$ ipython --no-banner

In [1]: import numpy as np

In [2]: np.set_printoptions(precision=4, suppress=True, linewidth=160, legacy="1.25")

In [3]: W0 = np.loadtxt("dump.csv", delimiter=",")

In [4]: W0
Out[4]: 
array([[ 3.013 ,  0.8305, -1.43  ,  0.866 ,  3.4423, -0.054 ,  0.1476, -0.7506],
       [ 0.8829,  0.4608,  3.4322,  1.991 ,  0.2807,  1.8423, -1.6   ,  1.4938],
       [ 2.3178,  2.6377, -2.8175,  0.1659,  0.6228,  0.5596, -1.7146,  1.0315],
       [ 1.1529, -0.7365,  1.6696, -1.6214,  2.9158,  1.4708,  2.2911, -1.3409],
       [ 2.5965, -2.9592,  1.0957,  1.4982,  0.3998, -1.5205,  1.5184,  1.131 ],
       [-1.672 ,  4.2856, -0.5972, -0.3195,  0.2489, -0.1395,  1.722 , -0.5766],
       [ 0.6024,  1.3338, -1.8729, -2.6835, -2.9517,  1.2231, -0.3742, -1.3419],
       [-0.1082, -2.7589, -1.6754,  0.354 , -1.2906, -1.0436, -0.2448,  3.4102],
       [ 1.2692, -0.3772, -1.0755,  2.9746,  1.5567,  2.3322,  0.1287,  2.3158],
       [ 0.1665, -1.0512,  0.9604, -2.789 , -2.8358, -2.2287,  0.5335,  1.3684],
       [ 4.0585, -1.7231, -0.4715, -0.4466,  1.344 ,  1.5935, -0.095 , -0.885 ],
       [-0.4774,  1.8149, -1.2239,  2.2306,  2.6381, -0.3074,  0.2542, -2.8082],
       [ 0.0754, -1.5272,  3.5125, -1.3078,  0.4062, -1.3275,  0.3353,  2.5641],
       [-3.0114,  0.1608,  0.0477, -1.0909,  2.2331, -1.6403, -2.5952,  0.549 ],
       [-0.3898,  3.9923,  0.6653, -1.8515, -0.3704,  0.7524,  1.923 ,  0.7986],
       [-0.7834, -1.2309,  1.2132, -2.0503,  1.5103, -1.1436,  2.4333,  2.7724],
       [ 0.8381, -0.9219,  1.9094, -1.8416,  0.9805,  0.2157, -0.4074, -3.9034],
       [ 2.5534,  0.6097, -2.9431,  1.9046,  0.0512,  2.3975,  0.2056,  0.1612],
       [-0.6144,  2.9933, -0.9266, -1.129 , -0.4086,  3.2663,  1.5726,  0.4699],
       [ 0.8157,  1.2864,  0.2988, -0.951 ,  2.3589,  3.4714, -0.1478, -2.0123],
       [-2.0757,  1.9361, -3.19  , -1.2962, -0.9039, -1.0313,  1.736 , -0.4384],
       [ 0.2705,  0.7855,  0.5025, -4.2464, -0.613 , -2.102 ,  0.2203, -1.0874],
       [-0.1443,  1.2167, -2.0104,  0.864 , -2.5326, -0.0877,  3.2197,  1.3867],
       [-2.3725, -0.2099,  1.6749,  0.8341,  0.3413, -0.4856,  1.0552,  3.7895],
       [ 3.3097, -1.7193, -0.0819, -0.9512, -1.7297,  2.1939, -1.3881,  0.6679],
       [-0.1962,  0.04  , -1.3332,  1.13  , -3.3613, -0.3023,  0.3174, -3.2273],
       [ 1.4759,  0.9821, -2.5997, -0.1286, -0.1228, -1.3892,  3.6241,  0.0569],
       [ 0.5191,  3.5538, -0.309 , -0.6672, -2.6438, -0.507 , -1.7121, -1.1757],
       [-2.1   ,  2.3401, -0.4287,  0.5996, -1.7522, -1.4806,  0.1351, -3.048 ],
       [ 1.005 ,  2.7324, -0.4795,  0.3761,  0.9008, -3.2332, -1.9427, -1.0552]])

In [5]: T = np.stack([W0, 5 * W0, W0[::-1]])

In [6]: np.einsum("bij,cij->bc", T, T)
Out[6]: 
array([[  750.0023,  3750.0113,   -55.3826],
       [ 3750.0113, 18750.0566,  -276.9128],
       [  -55.3826,  -276.9128,   750.0023]])

In [7]: (T @ W0.T).shape
Out[7]: (3, 30, 30)
